$ ipython --no-banner

In [1]: import numpy as np

In [2]: import numpy.linalg as la

In [3]: np.set_printoptions(precision=1, suppress=True, linewidth=200)

In [4]: mat = np.array([[0.1, 0.4, 1.3, -0.9, -0.3],
   ...:     [-0.8, 1.6, 0.3, -0.6, -0.9],
   ...:     [-0.7, -0.1, -0.4, -2.0, -1.2],
   ...:     [1.0, 0.0, 0.3, -0.4, 0.3],
   ...:     [-0.6, 0.1, -0.4, -0.5, -0.5]])

In [5]: th = np.radians(15)

In [6]: R = np.eye(5)

In [7]: R[0, 0] = R[1, 1] = np.cos(th)

In [8]: R[0, 1], R[1, 0] = -np.sin(th), np.sin(th)

In [9]: R
Out[9]: 
array([[ 1. , -0.3,  0. ,  0. ,  0. ],
       [ 0.3,  1. ,  0. ,  0. ,  0. ],
       [ 0. ,  0. ,  1. ,  0. ,  0. ],
       [ 0. ,  0. ,  0. ,  1. ,  0. ],
       [ 0. ,  0. ,  0. ,  0. ,  1. ]])

In [10]: A2 = mat @ R.T

In [11]: round(la.det(R), 1), round(float(np.trace(R)), 1)
Out[11]: (np.float64(1.0), 4.9)

In [12]: np.round(la.svd(mat, compute_uv=False), 1) + 0, np.round(la.svd(A2, compute_uv=False), 1) + 0
Out[12]: (array([3.1, 1.8, 1.6, 0.7, 0. ]), array([3.1, 1.8, 1.6, 0.7, 0. ]))

In [13]: np.allclose(la.norm(mat, axis=1), la.norm(A2, axis=1))
Out[13]: True

In [14]: np.allclose(mat @ mat.T, A2 @ A2.T)
Out[14]: True

In [15]: arr = np.array([[5, -3, 5, 5],
    ...:     [0, 0, 0, 0],
    ...:     [5, -3, 5, 5],
    ...:     [8, 1, 3, -4],
    ...:     [0, 7, 0, -10],
    ...:     [5, 3, -2, -5],
    ...:     [0, 0, 0, 0],
    ...:     [8, 2, 10, -4],
    ...:     [5, 3, -2, -5],
    ...:     [-2, 2, 7, -4],
    ...:     [5, 3, -2, -5]])

In [16]: arr
Out[16]: 
array([[  5,  -3,   5,   5],
       [  0,   0,   0,   0],
       [  5,  -3,   5,   5],
       [  8,   1,   3,  -4],
       [  0,   7,   0, -10],
       [  5,   3,  -2,  -5],
       [  0,   0,   0,   0],
       [  8,   2,  10,  -4],
       [  5,   3,  -2,  -5],
       [ -2,   2,   7,  -4],
       [  5,   3,  -2,  -5]])

In [17]: W2 = arr[[1, 7]].astype(float)

In [18]: for _ in range(5):
    ...:     idx = la.norm(arr[:, None] - W2, axis=-1).argmin(axis=1)
    ...:     W2 = np.array([arr[idx == j].mean(axis=0) for j in range(2)])
    ...: 

In [19]: idx
Out[19]: array([0, 0, 0, 1, 0, 0, 0, 1, 0, 0, 0])

In [20]: np.abs(W2[1] - W2[0]).argmax()
Out[20]: np.int64(0)
